$ python -q
>>> import numpy as np
>>> np.set_printoptions(precision=2, suppress=True, linewidth=160)
>>> def rd(a):
...     return np.round(a, 2) + 0
... 
>>> A2 = np.array([[2], [0], [0], [0], [0], [1], [0], [2], [2], [1], [2], [2], [2]])
>>> W2 = np.array([[0, 2, 2, 2, 1, 0, 1, 1, 1, 1]])
>>> E = A2 @ W2
>>> E
array([[0, 4, 4, 4, 2, 0, 2, 2, 2, 2],
       [0, 0, 0, 0, 0, 0, 0, 0, 0, 0],
       [0, 0, 0, 0, 0, 0, 0, 0, 0, 0],
       [0, 0, 0, 0, 0, 0, 0, 0, 0, 0],
       [0, 0, 0, 0, 0, 0, 0, 0, 0, 0],
       [0, 2, 2, 2, 1, 0, 1, 1, 1, 1],
       [0, 0, 0, 0, 0, 0, 0, 0, 0, 0],
       [0, 4, 4, 4, 2, 0, 2, 2, 2, 2],
       [0, 4, 4, 4, 2, 0, 2, 2, 2, 2],
       [0, 2, 2, 2, 1, 0, 1, 1, 1, 1],
       [0, 4, 4, 4, 2, 0, 2, 2, 2, 2],
       [0, 4, 4, 4, 2, 0, 2, 2, 2, 2],
       [0, 4, 4, 4, 2, 0, 2, 2, 2, 2]])
>>> # null space of dimension 9
>>> rk = np.linalg.matrix_rank(E)
>>> rk
np.int64(1)
>>> N = np.linalg.svd(E)[2][rk:].T
>>> [int(np.linalg.matrix_rank(E[:, :j + 1])) for j in range(10)]
[0, 1, 1, 1, 1, 1, 1, 1, 1, 1]
>>> rd(N @ N.T)
array([[ 1.  ,  0.  ,  0.  ,  0.  ,  0.  ,  0.  ,  0.  ,  0.  ,  0.  ,  0.  ],
       [ 0.  ,  0.76, -0.24, -0.24, -0.12,  0.  , -0.12, -0.12, -0.12, -0.12],
       [ 0.  , -0.24,  0.76, -0.24, -0.12,  0.  , -0.12, -0.12, -0.12, -0.12],
       [ 0.  , -0.24, -0.24,  0.76, -0.12,  0.  , -0.12, -0.12, -0.12, -0.12],
       [ 0.  , -0.12, -0.12, -0.12,  0.94,  0.  , -0.06, -0.06, -0.06, -0.06],
       [ 0.  ,  0.  ,  0.  ,  0.  ,  0.  ,  1.  ,  0.  ,  0.  ,  0.  ,  0.  ],
       [ 0.  , -0.12, -0.12, -0.12, -0.06,  0.  ,  0.94, -0.06, -0.06, -0.06],
       [ 0.  , -0.12, -0.12, -0.12, -0.06,  0.  , -0.06,  0.94, -0.06, -0.06],
       [ 0.  , -0.12, -0.12, -0.12, -0.06,  0.  , -0.06, -0.06,  0.94, -0.06],
       [ 0.  , -0.12, -0.12, -0.12, -0.06,  0.  , -0.06, -0.06, -0.06,  0.94]])
>>> [int(np.linalg.matrix_rank(E[:i])) for i in range(1, len(E) + 1)]
[1, 1, 1, 1, 1, 1, 1, 1, 1, 1, 1, 1, 1]
>>> left, sig, Vt = np.linalg.svd(E)
>>> V = Vt[:(sig > 1e-8).sum()]
>>> rng = np.random.default_rng(524663)
>>> vec = E[9] + -3 * E[1] + rng.integers(2) * np.eye(10)[7]
>>> vec
array([0., 2., 2., 2., 1., 0., 1., 2., 1., 1.])
>>> np.allclose(V.T @ V @ vec, vec)
False
>>> np.linalg.matrix_rank(E, rtol=0.1)
np.int64(1)
>>> np.argsort(-np.linalg.norm(E, axis=0).round(6), kind="stable")[:3]
array([1, 2, 3])
>>> w1 = np.array([[3, 0, 7, 9, -9],
...     [9, -5, -9, -3, 0],
...     [-3, -8, 0, -5, 9],
...     [2, -7, -1, -7, -5],
...     [-1, -5, 7, 8, 2],
...     [-4, 3, 5, -1, 9],
...     [-6, 1, -4, -3, 0],
...     [-4, 5, -8, 8, 9],
...     [-9, 9, -2, -5, 9],
...     [4, -8, -1, -5, -4]])
>>> c = np.array([6, 9, -1, -3, 9])
>>> hid = np.maximum(E @ w1 + c, 0)
>>> np.linalg.matrix_rank(hid)
np.int64(3)
>>> hid
array([[ 6,  0,  0,  0, 57],
       [ 6,  9,  0,  0,  9],
       [ 6,  9,  0,  0,  9],
       [ 6,  9,  0,  0,  9],
       [ 6,  9,  0,  0,  9],
       [ 6,  0,  0,  0, 33],
       [ 6,  9,  0,  0,  9],
       [ 6,  0,  0,  0, 57],
       [ 6,  0,  0,  0, 57],
       [ 6,  0,  0,  0, 33],
       [ 6,  0,  0,  0, 57],
       [ 6,  0,  0,  0, 57],
       [ 6,  0,  0,  0, 57]])
>>> W2 = np.array([[4, -4, 5], [-1, -4, -5], [1, 5, 3], [-1, 4, -1], [5, -1, 0]])
>>> hid @ W2
array([[309, -81,  30],
       [ 60, -69, -15],
       [ 60, -69, -15],
       [ 60, -69, -15],
       [ 60, -69, -15],
       [189, -57,  30],
       [ 60, -69, -15],
       [309, -81,  30],
       [309, -81,  30],
       [189, -57,  30],
       [309, -81,  30],
       [309, -81,  30],
       [309, -81,  30]])
